$ python3 -q
>>> import numpy as np
>>> np.set_printoptions(precision=2, suppress=True, linewidth=120)
>>> rd = lambda a: np.round(a, 2) + 0
>>> A2 = np.array([[-2, -3, 3, -3, 3, -3, -2, -1, 3, 1],
...     [1, -3, -3, 2, -2, 2, 2, 2, -1, 2],
...     [0, -1, 0, 2, 2, 0, 0, -3, -3, 3],
...     [2, -3, 1, -2, 0, -3, -3, -1, -1, -2],
...     [-1, 0, 1, 2, 3, 3, -2, 3, 0, 1],
...     [1, 1, -3, 0, 0, 0, -2, -3, 2, 0],
...     [1, -1, 1, 1, 1, 2, 0, -2, -1, -1],
...     [-1, 1, 3, -1, 0, 0, 0, 3, 2, 1],
...     [3, 1, 0, 2, 3, -1, 3, 0, 2, 3],
...     [-3, 2, -1, 1, 3, -1, 3, -2, 0, -3]])
>>> mat = np.tril(A2)
>>> mat
array([[-2,  0,  0,  0,  0,  0,  0,  0,  0,  0],
       [ 1, -3,  0,  0,  0,  0,  0,  0,  0,  0],
       [ 0, -1,  0,  0,  0,  0,  0,  0,  0,  0],
       [ 2, -3,  1, -2,  0,  0,  0,  0,  0,  0],
       [-1,  0,  1,  2,  3,  0,  0,  0,  0,  0],
       [ 1,  1, -3,  0,  0,  0,  0,  0,  0,  0],
       [ 1, -1,  1,  1,  1,  2,  0,  0,  0,  0],
       [-1,  1,  3, -1,  0,  0,  0,  3,  0,  0],
       [ 3,  1,  0,  2,  3, -1,  3,  0,  2,  0],
       [-3,  2, -1,  1,  3, -1,  3, -2,  0, -3]])
>>> np.linalg.cond(mat) > 100
np.True_
>>> np.linalg.matrix_rank(mat, rtol=0.1)
np.int64(8)
>>> A2 = mat[0, 0] * mat[1:] - np.outer(mat[1:, 0], mat[0])
>>> A2
array([[ 0,  6,  0,  0,  0,  0,  0,  0,  0,  0],
       [ 0,  2,  0,  0,  0,  0,  0,  0,  0,  0],
       [ 0,  6, -2,  4,  0,  0,  0,  0,  0,  0],
       [ 0,  0, -2, -4, -6,  0,  0,  0,  0,  0],
       [ 0, -2,  6,  0,  0,  0,  0,  0,  0,  0],
       [ 0,  2, -2, -2, -2, -4,  0,  0,  0,  0],
       [ 0, -2, -6,  2,  0,  0,  0, -6,  0,  0],
       [ 0, -2,  0, -4, -6,  2, -6,  0, -4,  0],
       [ 0, -4,  2, -2, -6,  2, -6,  4,  0,  6]])
>>> np.linalg.matrix_rank(A2), np.linalg.matrix_rank(mat)
(np.int64(8), np.int64(9))
>>> mat[:, 0] / mat[0, 0]
array([ 1. , -0.5, -0. , -1. ,  0.5, -0.5, -0.5,  0.5, -1.5,  1.5])
>>> E = np.loadtxt("test11.csv", delimiter=",")
>>> E
array([[  6., -22.,  25.,  10.],
       [  0., -17.,  36.,  20.],
       [  0., -24.,  53.,  30.],
       [  0.,  24., -56., -33.]])
>>> rd(np.abs(np.linalg.eigvals(E)).max())
np.float64(7.0)
>>> E @ E
array([[  36., -118.,  123.,   40.],
       [   0.,  -95.,  176.,   80.],
       [   0., -144.,  265.,  120.],
       [   0.,  144., -256., -111.]])
>>> rd(np.sort(np.abs(np.linalg.eigvals(E))))
array([1., 3., 6., 7.])
>>> (E - E.T) / 2
array([[  0. , -11. ,  12.5,   5. ],
       [ 11. ,   0. ,  30. ,  -2. ],
       [-12.5, -30. ,   0. ,  43. ],
       [ -5. ,   2. , -43. ,   0. ]])
>>> np.trace(E)
np.float64(9.0)
>>> rd(np.linalg.matrix_power(E, 4))
array([[  1296.,  -4990.,   6015.,   2320.],
       [     0.,  -4799.,   9440.,   4640.],
       [     0.,  -7200.,  14161.,   6960.],
       [     0.,   7200., -14080.,  -6879.]])
>>> ang = np.radians(72)
>>> r_ = np.eye(4)
>>> r_[1, 1] = r_[0, 0] = np.cos(ang)
>>> r_[1, 0], r_[0, 1] = -np.sin(ang), np.sin(ang)
>>> rd(r_)
array([[ 0.31,  0.95,  0.  ,  0.  ],
       [-0.95,  0.31,  0.  ,  0.  ],
       [ 0.  ,  0.  ,  1.  ,  0.  ],
       [ 0.  ,  0.  ,  0.  ,  1.  ]])
>>> A2 = E @ r_.T
>>> rd(A2)
array([[-19.07, -12.5 ,  25.  ,  10.  ],
       [-16.17,  -5.25,  36.  ,  20.  ],
       [-22.83,  -7.42,  53.  ,  30.  ],
       [ 22.83,   7.42, -56.  , -33.  ]])
